>>> import numpy as np
>>> from numpy import linalg as LA
>>> np.set_printoptions(suppress=True, linewidth=120)
>>> E = np.loadtxt("test18.csv", delimiter=",")
>>> print(E)
[[-0.26  0.03  0.26]
 [-0.86 -0.98  0.57]
 [-0.58  1.    0.95]
 [ 0.36  0.98  0.24]
 [-0.22  0.88  0.52]
 [ 0.16 -1.   -0.92]
 [-0.25 -0.3   0.17]
 [-0.86  0.68  0.9 ]
 [ 0.11 -1.   -0.96]
 [ 0.05  0.87  0.3 ]
 [-0.35 -0.99 -0.34]
 [-0.86  0.91  0.93]
 [ 0.63  0.98 -0.11]]
>>> x = np.array([0, -3, 1])
>>> target = E @ x
>>> print(np.round(LA.solve(E.T @ E, E.T @ target), 2) + 0)
[ 0. -3.  1.]
>>> print(target.round(2))
[ 0.17  3.51 -2.05 -2.7  -2.12  2.08  1.07 -1.14  2.04 -2.31  2.63 -1.8  -3.05]
>>> print(np.round(LA.lstsq(E, target)[0], 2) + 0)
[ 0. -3.  1.]
>>> rng = np.random.default_rng(60)
>>> target = target + 0.05 * rng.normal(size=13)
>>> print(target.round(2))
[ 0.12  3.49 -2.01 -2.76 -2.18  2.13  1.13 -1.05  2.03 -2.26  2.66 -1.79 -3.01]
>>> coef, *_ = LA.lstsq(E, target)
>>> print(coef.round(2))
[-0.09 -2.96  0.92]
>>> print(np.round(E.T @ (target - E @ coef), 2) + 0)
[0. 0. 0.]
>>> Xs = E - E.mean(axis=0)
>>> evecs = LA.svd(Xs)[2][:2]
>>> out = Xs - Xs @ evecs.T @ evecs
>>> print(round(LA.norm(out) / LA.norm(Xs), 2))
0.1
>>> print(np.round(np.diag(evecs.T @ evecs), 2))
[0.57 0.88 0.55]
>>> print(np.round(out.std(axis=0), 2))
[0.08 0.04 0.08]
>>> print(LA.norm(out, axis=1).round(6).argmax())
1
>>> C = E[[8, 6]].astype(float)
>>> for _ in range(7):
...     z = LA.norm(E[:, None] - C, axis=-1).argmin(axis=1)
...     C = np.array([E[z == j].mean(axis=0) for j in range(2)])
... 
>>> print(z)
[1 0 1 1 1 0 0 1 0 1 0 1 1]
>>> print(np.round(C[1] - C[0], 2))
[0.02 1.65 0.79]
>>> W0 = np.load("run16.npy")
>>> print(W0)
[[0 0 0 0]
 [0 0 0 3]
 [0 1 0 0]
 [0 0 1 0]]
>>> r = LA.matrix_rank(W0)
>>> print(r)
3
>>> null = LA.svd(W0)[2][r:].T
>>> print(LA.matrix_rank(W0.T @ W0), LA.matrix_rank(W0 @ W0.T))
3 3
>>> print(W0 @ null)
[[0.]
 [0.]
 [0.]
 [0.]]
>>> print(null.shape)
(4, 1)
>>> Uu, sigma, Vt = LA.svd(W0)
>>> evecs = Vt[:(sigma > 1e-8).sum()]
>>> x = W0[0] + 5 * W0[2] + rng.integers(2) * np.eye(4)[2]
>>> print(x)
[0. 5. 0. 0.]
>>> print(np.diag(evecs.T @ evecs))
[0. 1. 1. 1.]
>>> print(round(float(LA.norm(x - evecs.T @ evecs @ x)), 2))
0.0
>>> print(evecs.T @ evecs)
[[0. 0. 0. 0.]
 [0. 1. 0. 0.]
 [0. 0. 1. 0.]
 [0. 0. 0. 1.]]
>>> arr = np.load("dump.npy")
>>> print(arr)
[[-0.34 -0.66 -0.05]
 [-0.21 -0.45 -0.03]
 [ 0.    0.    0.  ]
 [-0.45 -0.81 -0.07]
 [ 0.92  1.    0.23]
 [-0.6  -0.92 -0.1 ]
 [-0.21 -0.45 -0.03]
 [-0.51 -0.86 -0.08]
 [ 0.4   0.74  0.06]
 [ 0.    0.    0.  ]
 [-0.4  -0.74 -0.06]
 [ 0.45  0.81  0.07]
 [ 0.75  0.98  0.14]
 [ 0.    0.    0.  ]
 [ 0.75  0.98  0.14]
 [ 0.21  0.45  0.03]
 [-0.4  -0.74 -0.06]
 [ 0.65  0.94  0.11]
 [ 0.21  0.45  0.03]
 [ 0.27  0.56  0.04]
 [ 0.21  0.45  0.03]]
>>> x = np.array([1, 3, 3])
>>> target = arr @ x
>>> print(np.round(LA.solve(arr.T @ arr, arr.T @ target), 2))
[1. 3. 3.]
>>> try:
...     LA.solve(arr, target)
... except LA.LinAlgError as e:
...     print(repr(e))
... 
LinAlgError('Last 2 dimensions of the array must be square')
>>> target = target + 0.02 * rng.normal(size=21)
>>> print(target.round(2))
[-2.43 -1.64 -0.01 -3.07  4.63 -3.7  -1.64 -3.33  2.8  -0.02 -2.83  3.12  4.14  0.03  4.1   1.63 -2.8   3.81  1.67
  2.08  1.66]
>>> coef, *_ = LA.lstsq(arr, target)
>>> print(coef.round())
[1. 3. 3.]
>>> print(coef.round(2))
[1.1  2.96 2.84]
>>> print(np.round(arr.T @ (target - arr @ coef), 2) + 0)
[0. 0. 0.]
>>> print(np.round(LA.norm(target - arr @ coef), 2))
0.09
>>> J = np.load("case10.npy")
>>> print(J)
[[1 1 1]
 [0 0 0]
 [0 0 2]]
>>> # rank 2
>>> x = np.array([3, 1, 1])
>>> print(J @ np.ones(3))
[3. 0. 2.]
>>> print(np.sign((J @ x).round(6)))
[1 0 1]
>>> print(J * x)
[[3 1 1]
 [0 0 0]
 [0 0 2]]
>>> W1 = np.array([[5, 5, 3], [5, 5, 5], [3, 2, 0]])
>>> coef = np.array([-3, -2, -1])
>>> H = np.maximum(J @ W1 + coef, 0)
>>> print(np.round((H > 0).mean(axis=0), 2))
[0.67 0.67 0.33]
>>> print(LA.matrix_rank(H))
2
>>> print(H)
[[10 10  7]
 [ 0  0  0]
 [ 3  2  0]]
>>> C = np.array([[5, 4, 1], [1, 3, 3], [1, 4, 0]])
>>> print(W1 @ C)
[[33 47 20]
 [35 55 20]
 [17 18  9]]
>>> print(H @ C)
[[67 98 40]
 [ 0  0  0]
 [17 18  9]]
>>> print((H @ C).round(6).argmax(axis=1))
[1 0 1]
